In [1]: import numpy as np

In [2]: np.set_printoptions(precision=3, suppress=True, linewidth=120)

In [3]: E = np.load("layer11.npy")

In [4]: print(E)
[[ -6.854   2.499   9.955]
 [  5.893  15.164  -2.523]
 [ -9.685   8.007 -14.314]
 [  6.999  15.268  -0.372]
 [  5.674  13.148   3.537]
 [ -4.613   6.923   0.621]
 [-15.305   1.338  -5.283]
 [ -9.174   6.     -6.64 ]
 [  2.596   9.039   9.966]
 [  0.174  11.894  -4.766]
 [-10.307   4.122  -3.087]
 [ -9.924   8.784 -17.377]
 [-11.086   2.649  -0.053]
 [ -9.836   7.98  -14.566]
 [-22.228  -1.525 -11.556]
 [ -6.674   6.596  -2.954]
 [ -9.001   4.124  -0.157]
 [  4.178  14.146  -3.076]
 [-10.008   6.614 -10.513]
 [ -6.348   3.553   7.668]
 [ -6.268   5.318   2.114]
 [  2.988  12.883  -1.649]
 [ -5.212   6.66    0.129]
 [ -9.386   6.687  -9.352]
 [-10.719   5.987 -10.078]]

In [5]: M2 = np.c_[E[:, :2] @ np.array([[1, 0], [-3, 0]]), np.array([-3, 3, -3, 2, -4, -9, -6, 0, 5, 8, 9, -4, 5, 6, -4, -5, -6, -6, 9, 4, 0, -8, -2, 4, -7])]

In [6]: print(M2)
[[-14.351   0.     -3.   ]
 [-39.599   0.      3.   ]
 [-33.706   0.     -3.   ]
 [-38.805   0.      2.   ]
 [-33.77    0.     -4.   ]
 [-25.382   0.     -9.   ]
 [-19.319   0.     -6.   ]
 [-27.174   0.      0.   ]
 [-24.521   0.      5.   ]
 [-35.508   0.      8.   ]
 [-22.673   0.      9.   ]
 [-36.276   0.     -4.   ]
 [-19.033   0.      5.   ]
 [-33.776   0.      6.   ]
 [-17.653   0.     -4.   ]
 [-26.462   0.     -5.   ]
 [-21.373   0.     -6.   ]
 [-38.26    0.     -6.   ]
 [-29.85    0.      9.   ]
 [-17.007   0.      4.   ]
 [-22.222   0.      0.   ]
 [-35.661   0.     -8.   ]
 [-25.192   0.     -2.   ]
 [-29.447   0.      4.   ]
 [-28.68    0.     -7.   ]]

In [7]: print(np.round(np.linalg.norm(M2 - E @ np.linalg.lstsq(E, M2)[0], axis=0), 3) + 0)
[ 0.    0.   27.34]

In [8]: np.linalg.norm(np.linalg.qr(E)[0].T @ M2, axis=0) ** 2 / ((M2 ** 2).sum(axis=0) + 1e-12)
Out[8]: array([1.   , 0.   , 0.009])

In [9]: rng = np.random.default_rng(10865)

In [10]: z = rng.permutation(3)

In [11]: M2 = E[:, z] * rng.choice([-1, 1], 3)

In [12]: M2
Out[12]: 
array([[  6.854,  -2.499,   9.955],
       [ -5.893, -15.164,  -2.523],
       [  9.685,  -8.007, -14.314],
       [ -6.999, -15.268,  -0.372],
       [ -5.674, -13.148,   3.537],
       [  4.613,  -6.923,   0.621],
       [ 15.305,  -1.338,  -5.283],
       [  9.174,  -6.   ,  -6.64 ],
       [ -2.596,  -9.039,   9.966],
       [ -0.174, -11.894,  -4.766],
       [ 10.307,  -4.122,  -3.087],
       [  9.924,  -8.784, -17.377],
       [ 11.086,  -2.649,  -0.053],
       [  9.836,  -7.98 , -14.566],
       [ 22.228,   1.525, -11.556],
       [  6.674,  -6.596,  -2.954],
       [  9.001,  -4.124,  -0.157],
       [ -4.178, -14.146,  -3.076],
       [ 10.008,  -6.614, -10.513],
       [  6.348,  -3.553,   7.668],
       [  6.268,  -5.318,   2.114],
       [ -2.988, -12.883,  -1.649],
       [  5.212,  -6.66 ,   0.129],
       [  9.386,  -6.687,  -9.352],
       [ 10.719,  -5.987, -10.078]])

In [13]: U, _, vt = np.linalg.svd(E.T @ M2)

In [14]: np.round(np.linalg.lstsq(E, M2)[0], 3) + 0
Out[14]: 
array([[-1.,  0.,  0.],
       [ 0., -1.,  0.],
       [ 0.,  0.,  1.]])

In [15]: print(z)
[0 1 2]
